$ python -q
>>> import numpy as np
>>> import numpy.linalg as la
>>> np.set_printoptions(precision=2, suppress=True, linewidth=100)
>>> arr = np.loadtxt("test2.csv", delimiter=",")
>>> arr
array([[  0.74,   4.44,  16.39],
       [  3.58,  14.05,  -0.77],
       [  4.71,  -8.47,   3.77],
       [  3.  ,   0.73,  -8.48],
       [  3.97,  29.9 ,  -5.81],
       [  5.96, -28.05, -10.91],
       [  2.46, -13.04,  15.09],
       [ -0.58,  -8.65,   9.49],
       [ -0.47, -22.48,   0.49],
       [  5.17,  -9.44,  -3.57],
       [  2.97, -14.8 ,   2.38],
       [ -2.28, -11.31,  -2.26]])
>>> Q, vecs = la.qr(arr[:, :1])[0], la.qr(arr[:, 1:])[0]
>>> sv = la.svd(Q.T @ vecs, compute_uv=False)
>>> (sv > 0.9).sum()
np.int64(0)
>>> m1 = np.cumsum(np.array([[-1, 1, 0],
...     [0, -2, 0],
...     [0, -2, 1],
...     [0, 0, -2],
...     [-1, -1, 1],
...     [-2, 2, 1],
...     [-2, -1, -2],
...     [1, 2, -1],
...     [-1, 0, 1],
...     [-2, 1, 0],
...     [0, 1, 1],
...     [-1, -1, 2],
...     [-2, 2, 1],
...     [-1, -2, -2],
...     [0, 0, -1],
...     [0, 2, -1],
...     [-2, 0, 1],
...     [1, 0, -2],
...     [0, 0, 2],
...     [-1, 0, -1],
...     [1, 0, 0],
...     [2, 1, 1]]), axis=0)
>>> m1
array([[ -1,   1,   0],
       [ -1,  -1,   0],
       [ -1,  -3,   1],
       [ -1,  -3,  -1],
       [ -2,  -4,   0],
       [ -4,  -2,   1],
       [ -6,  -3,  -1],
       [ -5,  -1,  -2],
       [ -6,  -1,  -1],
       [ -8,   0,  -1],
       [ -8,   1,   0],
       [ -9,   0,   2],
       [-11,   2,   3],
       [-12,   0,   1],
       [-12,   0,   0],
       [-12,   2,  -1],
       [-14,   2,   0],
       [-13,   2,  -2],
       [-13,   2,   0],
       [-14,   2,  -1],
       [-13,   2,  -1],
       [-11,   3,   0]])
>>> vec = np.array([4, 1, 9])
>>> y = m1 @ vec
>>> y
array([ -3,  -5,   2, -16, -12,  -9, -36, -39, -34, -41, -31, -18, -15, -39, -48, -55, -54, -68,
       -50, -63, -59, -41])
>>> rng = np.random.default_rng(5286)
>>> y = y + 0.02 * rng.normal(size=22)
>>> y
array([ -3.02,  -5.  ,   1.99, -16.  , -12.01,  -9.02, -36.02, -38.99, -34.01, -41.02, -30.95,
       -18.  , -15.01, -38.98, -47.99, -55.  , -54.03, -67.98, -50.03, -62.97, -59.01, -41.02])
>>> c, *_ = la.lstsq(m1, y)
>>> c.round()
array([4., 1., 9.])
>>> np.round(m1.T @ (y - m1 @ c), 2) + 0
array([0., 0., 0.])
>>> np.round(la.norm(y - m1 @ c), 2)
np.float64(0.09)
>>> M2 = m1 + rng.integers(-2, 3, (22, 1)) @ rng.integers(-2, 3, (1, 3))
>>> M2
array([[  0,   2,   2],
       [  0,   0,   2],
       [ -2,  -4,  -1],
       [  0,  -2,   1],
       [  0,  -2,   4],
       [ -4,  -2,   1],
       [ -7,  -4,  -3],
       [ -6,  -2,  -4],
       [ -5,   0,   1],
       [ -9,  -1,  -3],
       [-10,  -1,  -4],
       [ -7,   2,   6],
       [-12,   1,   1],
       [-10,   2,   5],
       [-12,   0,   0],
       [-13,   1,  -3],
       [-12,   4,   4],
       [-13,   2,  -2],
       [-12,   3,   2],
       [-12,   4,   3],
       [-13,   2,  -1],
       [-10,   4,   2]])
>>> la.matrix_rank(M2 - m1, tol=1e-8)
np.int64(1)
>>> np.abs(M2 - m1).sum(axis=1)
array([4, 4, 4, 4, 8, 0, 4, 4, 4, 4, 8, 8, 4, 8, 0, 4, 8, 0, 4, 8, 0, 4])
>>> data = np.array([[1, 0, -4], [0, 2, 0], [-2, 0, -3]])
>>> idx = rng.permutation(3)
>>> idx
array([1, 2, 0])
>>> M2 = data[idx][:, idx]
>>> np.sort(np.abs(la.eigvals(M2)))
array([2.  , 2.46, 4.46])
>>> M2
array([[ 2,  0,  0],
       [ 0, -3, -2],
       [ 0, -4,  1]])
>>> vec = np.array([1, 3, 0])
>>> y = data @ vec
>>> y
array([ 1,  6, -2])
>>> la.solve(data, data[:, 1])
array([-0.,  1., -0.])
>>> la.solve(data, y)
array([ 1.,  3., -0.])
>>> la.solve(data, y + data[:, 0])
array([ 2.,  3., -0.])
>>> idx = rng.permutation(3)
>>> M2 = data[:, idx] * rng.choice([-1, 1], 3)
>>> M2
array([[ 4, -1,  0],
       [ 0,  0, -2],
       [ 3,  2,  0]])
>>> Uu, _, VT = la.svd(data.T @ M2)
>>> idx
array([2, 0, 1])
>>> np.round(la.lstsq(data, M2)[0], 2) + 0
array([[ 0., -1.,  0.],
       [ 0.,  0., -1.],
       [-1.,  0.,  0.]])
>>> np.round(Uu @ VT, 2) + 0
array([[ 0., -1.,  0.],
       [ 0.,  0., -1.],
       [-1.,  0.,  0.]])
>>> M2 = np.array([[2, 0], [0, 1]])
>>> cent = np.kron(M2, data)
>>> round(la.norm(cent, 2), 2), round(float(la.norm(M2, 2) * la.norm(data, 2)), 2)
(np.float64(10.04), 10.04)
>>> cent
array([[ 2,  0, -8,  0,  0,  0],
       [ 0,  4,  0,  0,  0,  0],
       [-4,  0, -6,  0,  0,  0],
       [ 0,  0,  0,  1,  0, -4],
       [ 0,  0,  0,  0,  2,  0],
       [ 0,  0,  0, -2,  0, -3]])
>>> la.matrix_rank(cent)
np.int64(6)
>>> la.eigvals(data)
array([ 2.46, -4.46,  2.  ])
>>> np.poly(data)
array([  1.,   0., -15.,  22.])
>>> np.round(la.det(2 * data), 2), round(float(la.det(data)), 2)
(np.float64(-176.0), -22.0)
>>> np.einsum("ii->", data)
np.int64(0)
>>> round(float(la.det(data[::-1])), 2)
22.0
>>> f = np.array([7, 9, 6])
>>> g = np.array([1, 1, 1])
>>> E = np.outer(f, g)
>>> E
array([[7, 7, 7],
       [9, 9, 9],
       [6, 6, 6]])
>>> T = np.stack([E, -1 * E, E[::-1]])
>>> la.matrix_rank(T.reshape(3, -1))
np.int64(2)
>>> la.det(T)
array([0., 0., 0.])
>>> T.sum(axis=0)
array([[6, 6, 6],
       [9, 9, 9],
       [7, 7, 7]])
>>> T.shape
(3, 3, 3)
>>> w1 = np.array([[1, 7, 1], [5, 6, 1], [4, 4, 8]])
>>> c = np.array([3, -2, -3])
>>> hid = np.maximum(E @ w1 + c, 0)
>>> la.matrix_rank(hid)
np.int64(2)
>>> (hid > 0).mean(axis=0)
array([1., 1., 1.])
>>> cent = np.array([[-5, 4, 1], [7, -6, -4], [9, -2, -6]])
>>> hid @ cent
array([[ 1057,  -544,  -797],
       [ 1375,  -708, -1033],
       [  898,  -462,  -679]])
>>> (hid @ cent).round(6).argmax(axis=1)
array([0, 0, 0])
>>> w1 @ cent
array([[ 53, -40, -33],
       [ 26, -18, -25],
       [ 80, -24, -60]])
>>> mat = np.load("m.npy")
>>> mat
array([[ 0.57, -0.34, -0.11,  0.34],
       [-0.34,  0.2 ,  0.07, -0.2 ],
       [-0.11,  0.07,  0.02, -0.07],
       [ 0.34, -0.2 , -0.07,  0.2 ]])
>>> round(la.det(mat.T), 2)
np.float64(-0.0)
>>> np.kron(np.eye(2, dtype=int), mat)
array([[ 0.57, -0.34, -0.11,  0.34,  0.  , -0.  , -0.  ,  0.  ],
       [-0.34,  0.2 ,  0.07, -0.2 , -0.  ,  0.  ,  0.  , -0.  ],
       [-0.11,  0.07,  0.02, -0.07, -0.  ,  0.  ,  0.  , -0.  ],
       [ 0.34, -0.2 , -0.07,  0.2 ,  0.  , -0.  , -0.  ,  0.  ],
       [ 0.  , -0.  , -0.  ,  0.  ,  0.57, -0.34, -0.11,  0.34],
       [-0.  ,  0.  ,  0.  , -0.  , -0.34,  0.2 ,  0.07, -0.2 ],
       [-0.  ,  0.  ,  0.  , -0.  , -0.11,  0.07,  0.02, -0.07],
       [ 0.  , -0.  , -0.  ,  0.  ,  0.34, -0.2 , -0.07,  0.2 ]])
>>> np.round(la.det(mat[::-1]), 2)
np.float64(-0.0)
>>> np.einsum("ii->", mat)
np.float64(1.0)
>>> [round(float(x), 2) for x in la.svd(mat, compute_uv=False)[:3]]
[1.0, 0.0, 0.0]
>>> la.matrix_rank(mat, rtol=0.1)
np.int64(1)
>>> np.argsort(-la.norm(mat, axis=0).round(6), kind="stable")[:3]
array([0, 1, 3])
>>> la.cond(mat) > 100
np.True_
>>> round(float(la.norm(mat, 2) / la.norm(mat)), 2)
1.0
>>> M2 = mat + rng.integers(-2, 3, (4, 1)) @ rng.integers(-2, 3, (1, 4))
>>> M2
array([[-3.43,  1.66, -0.11, -1.66],
       [-4.34,  2.2 ,  0.07, -2.2 ],
       [-2.11,  1.07,  0.02, -1.07],
       [-3.66,  1.8 , -0.07, -1.8 ]])
>>> la.matrix_rank(M2 - mat, tol=1e-8)
np.int64(1)
>>> A = np.load("a.npy")
>>> A
array([[ 4.19,  0.94, -1.38,  6.76],
       [ 5.99,  2.16,  4.13,  1.64],
       [ 7.22, -7.28, -2.23,  4.02],
       [ 9.98,  2.02,  8.38, 10.23]])
>>> Uu, sv, VT = la.svd(A, full_matrices=False)
>>> np.abs(VT[0])
array([0.7 , 0.01, 0.35, 0.62])
>>> round(np.sqrt((sv ** 2).sum()), 2), round(float(la.norm(A)), 2)
(np.float64(23.05), 23.05)
>>> np.round(VT @ VT.T, 2) + 0
array([[1., 0., 0., 0.],
       [0., 1., 0., 0.],
       [0., 0., 1., 0.],
       [0., 0., 0., 1.]])
>>> np.allclose(Uu * sv @ VT, A)
True
>>> np.round(Uu.T @ A @ VT.T, 2) + 0
array([[20. ,  0. ,  0. ,  0. ],
       [ 0. , 10. ,  0. ,  0. ],
       [ 0. ,  0. ,  5. ,  0. ],
       [ 0. ,  0. ,  0. ,  2.5]])
>>> sv / sv[0]
array([1.  , 0.5 , 0.25, 0.12])
>>> np.abs(Uu[:, 0]).round(6).argmax()
np.int64(3)
>>> sv
array([20. , 10. ,  5. ,  2.5])
>>> np.allclose(A @ A.T, A.T @ A)
False
>>> round(la.det(A), 2)
np.float64(2497.79)
>>> round(float(np.abs(la.eigvals(A)).max()), 2)
17.93
>>> np.sort(np.abs(la.eigvals(A)))
array([ 2.83,  7.02,  7.02, 17.93])
>>> M2 = np.array([[3, -3, 9], [-7, 4, 1], [-8, 1, 0], [6, 8, 0]])
>>> np.einsum("ij,ij->i", A, A)
array([ 66.04,  60.29, 126.26, 278.56])
>>> np.einsum("ik,kj->ji", A, M2)
array([[ 57.59, -20.35, 114.58,  10.14],
       [ 43.89,   7.92, -20.85,  68.36],
       [ 38.65,  56.07,  57.7 ,  91.84]])
>>> M2.T @ A.T
array([[ 57.59, -20.35, 114.58,  10.14],
       [ 43.89,   7.92, -20.85,  68.36],
       [ 38.65,  56.07,  57.7 ,  91.84]])
>>> np.vstack([A, M2.T]).shape
(7, 4)
>>> np.einsum("ij->j", A)
array([27.38, -2.16,  8.9 , 22.65])
>>> F = np.loadtxt("out5.csv", delimiter=",")
>>> F
array([[ 4.88,  1.  , -0.47],
       [-1.83,  2.27,  4.06],
       [-3.18, -2.72, -2.74],
       [ 4.07, -0.81, -2.8 ],
       [ 4.86,  0.64, -0.99],
       [-3.74,  1.12,  3.13],
       [ 3.23, -1.52, -3.51],
       [-4.7 , -0.11,  1.7 ],
       [-4.87, -0.75,  0.83],
       [-4.83, -0.5 ,  1.19]])
>>> # null space of dimension 1
>>> r = la.matrix_rank(F)
>>> r
np.int64(2)
>>> null = la.svd(F)[2][r:].T
>>> null @ null.T
array([[ 0.05, -0.18,  0.12],
       [-0.18,  0.65, -0.44],
       [ 0.12, -0.44,  0.3 ]])
>>> np.allclose(F @ null, 0)
True
>>> [int(la.matrix_rank(F[:i])) for i in range(1, len(F) + 1)]
[1, 2, 2, 2, 2, 2, 2, 2, 2, 2]
>>> [int(la.matrix_rank(np.delete(F, i, axis=0))) for i in range(10)]
[2, 2, 2, 2, 2, 2, 2, 2, 2, 2]
>>> Uu, sv, VT = la.svd(F)
>>> vecs = VT[:(sv > 1e-8).sum()]
>>> vec = F[8] + -2 * F[4] + rng.integers(2) * np.eye(3)[1]
>>> vec
array([-14.59,  -2.02,   2.81])
>>> vecs.T @ vecs
array([[ 0.95,  0.18, -0.12],
       [ 0.18,  0.35,  0.44],
       [-0.12,  0.44,  0.7 ]])
>>> np.round(la.norm(vec - vecs.T @ vecs @ vec), 2)
np.float64(0.0)
>>> la.matrix_rank(np.vstack([F, vec]))
np.int64(2)
>>> la.lstsq(mat[:-1].T, mat[-1])[2]
np.int32(1)
>>> np.allclose(mat[:-1].T @ la.lstsq(mat[:-1].T, mat[-1])[0], mat[-1])
True
>>> np.round(np.trace(la.pinv(mat) @ mat), 2)
np.float64(1.0)
>>> mat @ la.pinv(mat) @ mat
array([[ 0.57, -0.34, -0.11,  0.34],
       [-0.34,  0.2 ,  0.07, -0.2 ],
       [-0.11,  0.07,  0.02, -0.07],
       [ 0.34, -0.2 , -0.07,  0.2 ]])
>>> J = np.loadtxt("mat.csv", delimiter=",")
>>> J
array([[0., 0., 0., 1.],
       [0., 0., 1., 0.],
       [0., 1., 0., 0.],
       [1., 0., 0., 0.]])
>>> # row-stochastic, so 1 is an eigenvalue
>>> vec = np.array([1, 2, 1, 0])
>>> (J * vec).sum(axis=1)
array([0., 1., 2., 1.])
>>> J @ vec
array([0., 1., 2., 1.])
